$ python3 -q
>>> import numpy as np
>>> np.set_printoptions(precision=2, suppress=True, linewidth=200, floatmode="fixed")
>>> M = np.loadtxt("layer14.csv", delimiter=",")
>>> M
array([[  2.00,   2.00,   1.00,   1.00,   3.00,   3.00,   3.00,   0.00,   2.00,   3.00,   2.00,   1.00],
       [  0.00,   0.00,   4.00,   4.00,   5.00,   0.00,   3.00,   5.00,   2.00,   5.00,   5.00,   0.00],
       [  1.00,   0.00,   0.00,   2.00,   2.00,   4.00,   4.00,   5.00,   4.00,   5.00,   4.00,   4.00],
       [  3.00,   3.00,   3.00,   2.00,   0.00,   1.00,   4.00,   2.00,   0.00,   1.00,   3.00,   3.00],
       [  0.00,   4.00,   5.00,   3.00,   3.00,   5.00,   4.00,   4.00,   2.00,   3.00,   5.00,   2.00],
       [  2.00,   5.00,   3.00,   4.00,   2.00,   0.00,   4.00,   3.00,   2.00,   2.00,   4.00,   0.00],
       [  0.00,   2.00,   5.00,   3.00,   0.00,   2.00,   1.00,   1.00,   2.00,   5.00,   2.00,   5.00],
       [  2.00,   1.00,   0.00,   3.00,   0.00,   2.00,   5.00,   2.00,   3.00,   1.00,   0.00,   2.00],
       [  3.00,   2.00,   3.00,   5.00,   3.00,   3.00,   2.00,   0.00,   3.00,   1.00,   2.00,   2.00],
       [  0.00,   1.00,   5.00,   4.00,   4.00,   0.00,   3.00,   0.00,   0.00,   4.00,   0.00,   2.00],
       [  2.00,   4.00,   2.00,   1.00,   1.00,   0.00,   5.00,   4.00,   4.00,   4.00,   3.00,   1.00],
       [  2.00,   2.00,  -7.00,  -7.00,  -7.00,   3.00,  -3.00, -10.00,  -2.00,  -7.00,  -8.00,   1.00]])
>>> # null space of dimension 1
>>> U, sigma, Vt = np.linalg.svd(M, full_matrices=False)
>>> np.allclose(U * sigma @ Vt, M)
True
>>> np.abs(U[:, 0]).round(6).argmax()
np.int64(11)
>>> sigma.round(2) + 0
array([33.19, 13.76,  8.26,  7.25,  5.73,  5.25,  4.31,  3.35,  2.81,  1.31,  0.68,  0.00])
>>> np.abs(Vt[0])
array([0.07, 0.15, 0.36, 0.36, 0.30, 0.11, 0.34, 0.38, 0.22, 0.38, 0.38, 0.15])
>>> (sigma > 1e-8).sum()
np.int64(11)
>>> np.round(Vt @ Vt.T, 2) + 0
array([[1.00, 0.00, 0.00, 0.00, 0.00, 0.00, 0.00, 0.00, 0.00, 0.00, 0.00, 0.00],
       [0.00, 1.00, 0.00, 0.00, 0.00, 0.00, 0.00, 0.00, 0.00, 0.00, 0.00, 0.00],
       [0.00, 0.00, 1.00, 0.00, 0.00, 0.00, 0.00, 0.00, 0.00, 0.00, 0.00, 0.00],
       [0.00, 0.00, 0.00, 1.00, 0.00, 0.00, 0.00, 0.00, 0.00, 0.00, 0.00, 0.00],
       [0.00, 0.00, 0.00, 0.00, 1.00, 0.00, 0.00, 0.00, 0.00, 0.00, 0.00, 0.00],
       [0.00, 0.00, 0.00, 0.00, 0.00, 1.00, 0.00, 0.00, 0.00, 0.00, 0.00, 0.00],
       [0.00, 0.00, 0.00, 0.00, 0.00, 0.00, 1.00, 0.00, 0.00, 0.00, 0.00, 0.00],
       [0.00, 0.00, 0.00, 0.00, 0.00, 0.00, 0.00, 1.00, 0.00, 0.00, 0.00, 0.00],
       [0.00, 0.00, 0.00, 0.00, 0.00, 0.00, 0.00, 0.00, 1.00, 0.00, 0.00, 0.00],
       [0.00, 0.00, 0.00, 0.00, 0.00, 0.00, 0.00, 0.00, 0.00, 1.00, 0.00, 0.00],
       [0.00, 0.00, 0.00, 0.00, 0.00, 0.00, 0.00, 0.00, 0.00, 0.00, 1.00, 0.00],
       [0.00, 0.00, 0.00, 0.00, 0.00, 0.00, 0.00, 0.00, 0.00, 0.00, 0.00, 1.00]])
>>> np.round(np.sqrt((sigma ** 2).sum()), 2), np.round(np.linalg.norm(M), 2)
(np.float64(38.88), np.float64(38.88))
>>> rng = np.random.default_rng(587494)
>>> idx = rng.permutation(12)
>>> idx
array([ 7,  1,  0, 10, 11,  8,  9,  2,  5,  6,  4,  3])
>>> Y = M[idx][:, idx]
>>> np.trace(Y)
np.float64(21.0)
>>> np.diag(Y)
array([2.00, 0.00, 2.00, 3.00, 1.00, 3.00, 4.00, 0.00, 0.00, 1.00, 3.00, 2.00])
>>> U, sigma, Vt = np.linalg.svd(M)
>>> np.argmax(sigma[:-1] / (sigma[1:] + 1e-6)) + 1
np.int64(11)
>>> Y = U[:, :11] @ np.diag(sigma[:11]) @ Vt[:11]
>>> np.linalg.matrix_rank(M, rtol=0.05)
np.int64(9)
>>> Y.round(2) + 0
array([[  2.00,   2.00,   1.00,   1.00,   3.00,   3.00,   3.00,   0.00,   2.00,   3.00,   2.00,   1.00],
       [  0.00,   0.00,   4.00,   4.00,   5.00,   0.00,   3.00,   5.00,   2.00,   5.00,   5.00,   0.00],
       [  1.00,   0.00,   0.00,   2.00,   2.00,   4.00,   4.00,   5.00,   4.00,   5.00,   4.00,   4.00],
       [  3.00,   3.00,   3.00,   2.00,   0.00,   1.00,   4.00,   2.00,   0.00,   1.00,   3.00,   3.00],
       [  0.00,   4.00,   5.00,   3.00,   3.00,   5.00,   4.00,   4.00,   2.00,   3.00,   5.00,   2.00],
       [  2.00,   5.00,   3.00,   4.00,   2.00,   0.00,   4.00,   3.00,   2.00,   2.00,   4.00,   0.00],
       [  0.00,   2.00,   5.00,   3.00,   0.00,   2.00,   1.00,   1.00,   2.00,   5.00,   2.00,   5.00],
       [  2.00,   1.00,   0.00,   3.00,   0.00,   2.00,   5.00,   2.00,   3.00,   1.00,   0.00,   2.00],
       [  3.00,   2.00,   3.00,   5.00,   3.00,   3.00,   2.00,   0.00,   3.00,   1.00,   2.00,   2.00],
       [  0.00,   1.00,   5.00,   4.00,   4.00,   0.00,   3.00,   0.00,   0.00,   4.00,   0.00,   2.00],
       [  2.00,   4.00,   2.00,   1.00,   1.00,   0.00,   5.00,   4.00,   4.00,   4.00,   3.00,   1.00],
       [  2.00,   2.00,  -7.00,  -7.00,  -7.00,   3.00,  -3.00, -10.00,  -2.00,  -7.00,  -8.00,   1.00]])
>>> round(float(np.abs(M - Y).max()), 2)
0.0
>>> blk = np.stack([M, -3 * M, M[::-1]])
>>> np.round(np.linalg.det(blk), 2) + 0
array([0.00, 0.00, 0.00])
>>> np.linalg.norm(blk, axis=(1, 2))
array([ 38.88, 116.65,  38.88])
>>> np.linalg.matrix_rank(blk)
array([11, 11, 11])
>>> np.linalg.matrix_rank(blk.reshape(3, -1))
np.int64(2)
>>> K = np.load("sample17.npy")
>>> K
array([[ 1.30, -0.10, -1.00, 11.00,  0.50,  0.10],
       [ 1.80, -0.40,  0.60, 15.00, -0.30, -1.50],
       [ 0.50,  0.30, -1.20,  7.00,  0.10, -1.20],
       [-0.10,  0.10,  0.50, -2.00, -0.80, -0.70],
       [-0.10, -0.20, -0.20,  2.00,  0.60,  0.50],
       [-1.90,  1.00,  0.60,  4.00, -1.00, -1.50],
       [-0.30, -1.40,  1.50,  8.00, -1.70,  2.40]])
>>> Y = np.array([[-1, 5], [4, -4], [-2, 0], [5, 3], [0, 5], [5, -3]])
>>> np.einsum("ik,kj->ji", K, Y)
array([[ 55.80,  62.90,  32.10, -14.00,  12.20,  17.20,  43.70],
       [ 42.10,  58.60,  26.40,  -8.80,   7.80,  -2.00,  12.40]])
>>> np.einsum("ij,ij->i", K, K)
array([123.96, 231.10,  52.23,   5.40,   4.70,  24.22,  76.95])
>>> np.einsum("ij->j", K)
array([ 1.20, -0.70,  0.80, 45.00, -2.60, -1.90])
>>> Y @ K
Traceback (most recent call last):
  File "<python-input-36>", line 1, in <module>
    Y @ K
    ~~^~~
ValueError: matmul: Input operand 1 has a mismatch in its core dimension 0, with gufunc signature (n?,k),(k,m?)->(n?,m?) (size 7 is different from 2)
>>> np.vstack([K, Y.T]).shape
(9, 6)
>>> np.linalg.matrix_rank(K @ Y)
np.int64(2)
>>> np.linalg.matrix_rank(np.vstack([K, Y.T]))
np.int64(6)
>>> K @ Y
array([[ 55.80,  42.10],
       [ 62.90,  58.60],
       [ 32.10,  26.40],
       [-14.00,  -8.80],
       [ 12.20,   7.80],
       [ 17.20,  -2.00],
       [ 43.70,  12.40]])
>>> Q, V = np.linalg.qr(K[:, :5])[0], np.linalg.qr(K[:, 5:])[0]
>>> sigma = np.linalg.svd(Q.T @ V, compute_uv=False)
>>> np.degrees(np.arccos(sigma.clip(0, 1)))
array([13.98])
>>> u = np.array([3, 8])
>>> np.polyval(u, K[6])
array([ 7.10,  3.80, 12.50, 32.00,  2.90, 15.20])
>>> np.correlate(K[6], K[1], "full")
array([  0.45,   2.19,  -6.33, -33.63,  21.93, 117.83, -24.54,  34.48,  16.52,  -4.02,   4.32])
>>> np.cross(K[6, :3], K[1, :3])
array([-0.24,  2.88,  2.64])
>>> vec = np.array([2, 1, -2, 3, -3, 3])
>>> rhs = K @ vec
>>> np.linalg.lstsq(K, rhs)[0]
array([ 2.00,  1.00, -2.00,  3.00, -3.00,  3.00])
>>> np.linalg.solve(K.T @ K, K.T @ rhs)
array([ 2.00,  1.00, -2.00,  3.00, -3.00,  3.00])
>>> rhs
array([36.30, 43.40, 20.80, -6.80,  5.70,  6.50, 31.30])
>>> rhs = rhs + 0.02 * rng.normal(size=7)
>>> rhs
array([36.30, 43.38, 20.81, -6.77,  5.68,  6.51, 31.27])
>>> b, *_ = np.linalg.lstsq(K, rhs)
>>> b.round()
array([ 2.00,  1.00, -2.00,  3.00, -3.00,  3.00])
>>> round(np.linalg.norm(rhs - K @ b), 2)
np.float64(0.02)
>>> E = np.load("x.npy")
>>> E
array([[2, 0, 0, 0, 0, 0],
       [2, 0, 0, 0, 0, 0],
       [0, 0, 0, 0, 0, 0],
       [0, 0, 2, 0, 0, 0],
       [0, 0, 2, 0, 0, 0],
       [0, 0, 0, 0, 0, 0],
       [0, 0, 0, 0, 2, 0],
       [0, 0, 0, 0, 2, 0],
       [0, 0, 0, 0, 0, 0]])
>>> # columns 1 and 3 are equal
>>> Y = M[0, 0] * M[1:] - np.outer(M[1:, 0], M[0])
>>> Y
array([[  0.00,   0.00,   8.00,   8.00,  10.00,   0.00,   6.00,  10.00,   4.00,  10.00,  10.00,   0.00],
       [  0.00,  -2.00,  -1.00,   3.00,   1.00,   5.00,   5.00,  10.00,   6.00,   7.00,   6.00,   7.00],
       [  0.00,   0.00,   3.00,   1.00,  -9.00,  -7.00,  -1.00,   4.00,  -6.00,  -7.00,   0.00,   3.00],
       [  0.00,   8.00,  10.00,   6.00,   6.00,  10.00,   8.00,   8.00,   4.00,   6.00,  10.00,   4.00],
       [  0.00,   6.00,   4.00,   6.00,  -2.00,  -6.00,   2.00,   6.00,   0.00,  -2.00,   4.00,  -2.00],
       [  0.00,   4.00,  10.00,   6.00,   0.00,   4.00,   2.00,   2.00,   4.00,  10.00,   4.00,  10.00],
       [  0.00,  -2.00,  -2.00,   4.00,  -6.00,  -2.00,   4.00,   4.00,   2.00,  -4.00,  -4.00,   2.00],
       [  0.00,  -2.00,   3.00,   7.00,  -3.00,  -3.00,  -5.00,   0.00,   0.00,  -7.00,  -2.00,   1.00],
       [  0.00,   2.00,  10.00,   8.00,   8.00,   0.00,   6.00,   0.00,   0.00,   8.00,   0.00,   4.00],
       [  0.00,   4.00,   2.00,   0.00,  -4.00,  -6.00,   4.00,   8.00,   4.00,   2.00,   2.00,   0.00],
       [  0.00,   0.00, -16.00, -16.00, -20.00,   0.00, -12.00, -20.00,  -8.00, -20.00, -20.00,   0.00]])
>>> M[:, 0] / M[0, 0]
array([1.00, 0.00, 0.50, 1.50, 0.00, 1.00, 0.00, 1.00, 1.50, 0.00, 1.00, 1.00])
>>> U, sigma, Vt = np.linalg.svd(E)
>>> sigma
array([2.83, 2.83, 2.83, 0.00, 0.00, 0.00])
>>> np.argmax(sigma[:-1] / (sigma[1:] + 1e-6)) + 1
np.int64(3)
>>> Y = U[:, :3] @ np.diag(sigma[:3]) @ Vt[:3]
>>> np.round(np.linalg.norm(E - Y) / np.linalg.norm(E), 2)
np.float64(0.0)
>>> np.round(np.abs(E - Y).max(), 2)
np.float64(0.0)
>>> np.linalg.matrix_rank(E, rtol=0.05)
np.int64(3)
>>> Y
array([[2.00, 0.00, 0.00, 0.00, 0.00, 0.00],
       [2.00, 0.00, 0.00, 0.00, 0.00, 0.00],
       [0.00, 0.00, 0.00, 0.00, 0.00, 0.00],
       [0.00, 0.00, 2.00, 0.00, 0.00, 0.00],
       [0.00, 0.00, 2.00, 0.00, 0.00, 0.00],
       [0.00, 0.00, 0.00, 0.00, 0.00, 0.00],
       [0.00, 0.00, 0.00, 0.00, 2.00, 0.00],
       [0.00, 0.00, 0.00, 0.00, 2.00, 0.00],
       [0.00, 0.00, 0.00, 0.00, 0.00, 0.00]])
>>> np.linalg.matrix_rank(Y)
np.int64(3)
>>> mat = np.load("m.npy")
>>> mat
array([[  0,   2,   3,  -9,  -8,  -3,  -9,  10,   0, -16,  -1],
       [ -2,   0, -13,  -8,  -5,  -5,  -4,   3, -13,  -1,  15],
       [ -3,  13,   0,   5,  -8,  16,  -5,   7,   5,   3,  10],
       [  9,   8,  -5,   0,  -8,  -9,   5,  -5,  -6,   1,   5],
       [  8,   5,   8,   8,   0,  -6,  17,  10,  -5,   2,  -6],
       [  3,   5, -16,   9,   6,   0, -10, -13,  -8,  -6, -12],
       [  9,   4,   5,  -5, -17,  10,   0, -12,   3,   8,  -6],
       [-10,  -3,  -7,   5, -10,  13,  12,   0, -10,   9,  13],
       [  0,  13,  -5,   6,   5,   8,  -3,  10,   0,  -9,  12],
       [ 16,   1,  -3,  -1,  -2,   6,  -8,  -9,   9,   0,  -1],
       [  1, -15, -10,  -5,   6,  12,   6, -13, -12,   1,   0]])
>>> # skew-symmetric
>>> rk = np.linalg.matrix_rank(mat)
>>> rk
np.int64(10)
>>> N = np.linalg.svd(mat)[2][rk:].T
>>> [int(np.linalg.matrix_rank(mat[:, :j + 1])) for j in range(11)]
[1, 2, 3, 4, 5, 6, 7, 8, 9, 10, 10]
>>> np.linalg.matrix_rank(mat.T @ mat), np.linalg.matrix_rank(mat @ mat.T)
(np.int64(10), np.int64(10))
>>> N.shape
(11, 1)
>>> [int(np.linalg.matrix_rank(mat[:i])) for i in range(1, len(mat) + 1)]
[1, 2, 3, 4, 5, 6, 7, 8, 9, 10, 10]
>>> N[:, 0] / N[np.abs(N[:, 0]).round(6).argmax(), 0]
array([ 0.20, -0.31,  1.00,  0.66, -0.01, -0.04, -0.63, -0.33, -0.72, -0.10,  0.50])
